$ python3 -q
>>> import numpy as np
>>> np.set_printoptions(suppress=True, linewidth=160)
>>> J = np.load("out0.npy")
>>> J
array([[-13,   1,   1,   0,   2,   2,   0],
       [  0,   1,   2,   2,   0,   1,   1],
       [  1,   2,   2,   2,   0,   1,   1],
       [  2,   2,   1,  -2,   0,   1,   0],
       [  2,   2,   1,   1,   7,   2,   2],
       [  0,   2,   1,   2,   1,  14,   2],
       [  2,   2,   1,   2,   1,   2,  11]])
>>> rng = np.random.default_rng(43947)
>>> labels = rng.permutation(7)
>>> labels
array([3, 0, 5, 2, 1, 4, 6])
>>> A2 = J[labels][:, labels]
>>> np.diag(A2)
array([ -2, -13,  14,   2,   1,   7,  11])
>>> np.trace(A2)
np.int64(20)
>>> t3 = np.stack([J, -1 * J, J[::-1]])
>>> np.linalg.matrix_rank(t3)
array([7, 7, 7])
>>> t3.sum(axis=0)
array([[  2,   2,   1,   2,   1,   2,  11],
       [  0,   2,   1,   2,   1,  14,   2],
       [  2,   2,   1,   1,   7,   2,   2],
       [  2,   2,   1,  -2,   0,   1,   0],
       [  1,   2,   2,   2,   0,   1,   1],
       [  0,   1,   2,   2,   0,   1,   1],
       [-13,   1,   1,   0,   2,   2,   0]])
>>> t3.shape
(3, 7, 7)
>>> np.linalg.matrix_rank(t3.reshape(3, -1))
np.int64(2)
>>> np.round(np.linalg.det(t3), 3)
array([-77123.,  77123.,  77123.])
>>> np.einsum("bij,cij->bc", t3, t3)
array([[ 635, -635,   56],
       [-635,  635,  -56],
       [  56,  -56,  635]])
>>> (t3 @ J.T).shape
(3, 7, 7)
>>> u = np.array([8, 7, 7, 6, 5, 3, 1])
>>> A2 = J + np.outer(u, np.eye(7)[0])
>>> np.linalg.matrix_rank(np.linalg.inv(A2) - np.linalg.inv(J), tol=1e-8)
np.int64(1)
>>> np.round(np.linalg.det(A2) / np.linalg.det(J), 3), round(1 + np.linalg.solve(J, u)[0], 3)
(np.float64(0.775), np.float64(0.775))
>>> np.linalg.matrix_rank(A2 - J)
np.int64(1)
>>> E = np.load("run7.npy")
>>> E
array([[1.   , 0.5  , 0.25 , 0.125, 0.062, 0.031, 0.016, 0.008],
       [0.5  , 1.   , 0.5  , 0.25 , 0.125, 0.062, 0.031, 0.016],
       [0.25 , 0.5  , 1.   , 0.5  , 0.25 , 0.125, 0.062, 0.031],
       [0.125, 0.25 , 0.5  , 1.   , 0.5  , 0.25 , 0.125, 0.062],
       [0.062, 0.125, 0.25 , 0.5  , 1.   , 0.5  , 0.25 , 0.125],
       [0.031, 0.062, 0.125, 0.25 , 0.5  , 1.   , 0.5  , 0.25 ],
       [0.016, 0.031, 0.062, 0.125, 0.25 , 0.5  , 1.   , 0.5  ],
       [0.008, 0.016, 0.031, 0.062, 0.125, 0.25 , 0.5  , 1.   ]])
>>> vec = np.ones(8)
>>> for _ in range(5):
...     vec = E @ vec
...     vec /= np.linalg.norm(vec)
...     print(round(vec @ E @ vec, 3))
... 
2.558
2.569
2.571
2.571
2.571
>>> np.round(np.linalg.eigvalsh(E)[-1], 3)
np.float64(2.571)
>>> vec.round(3)
array([0.232, 0.327, 0.394, 0.429, 0.429, 0.394, 0.327, 0.232])
>>> feats = np.loadtxt("case0.csv", delimiter=",")
>>> feats.round(3)
array([[-0.239,  0.213, -0.366],
       [ 0.239, -0.524,  0.357],
       [ 0.43 , -0.026, -0.538],
       [ 0.382, -0.481, -0.486],
       [ 0.573,  0.095,  0.46 ],
       [ 0.477,  0.662, -0.04 ]])
>>> np.round(np.linalg.norm(feats, axis=0), 3)
array([1., 1., 1.])
>>> np.round(np.linalg.svd(feats, compute_uv=False), 3)
array([1., 1., 1.])
>>> np.round(np.linalg.pinv(feats), 3)
array([[-0.239,  0.239,  0.43 ,  0.382,  0.573,  0.477],
       [ 0.213, -0.524, -0.026, -0.481,  0.095,  0.662],
       [-0.366,  0.357, -0.538, -0.486,  0.46 , -0.04 ]])
>>> X = np.array([[-3, -3, -1, 0, 2, -1],
...     [0, 0, 2, 1, 0, 2],
...     [0, 0, -1, -2, 0, -2],
...     [0, 0, 0, 0, 3, -3],
...     [0, 0, 0, 0, 3, 2],
...     [0, 0, 0, 0, 0, 3]])
>>> labels = rng.permutation(6)
>>> labels
array([0, 4, 2, 3, 1, 5])
>>> A2 = X[labels][:, labels]
>>> np.round(np.sort(np.abs(np.linalg.eigvals(A2))), 3)
array([0., 0., 1., 3., 3., 3.])
>>> np.diag(A2)
array([-3,  3, -1,  0,  0,  3])
>>> np.allclose(A2, X)
False
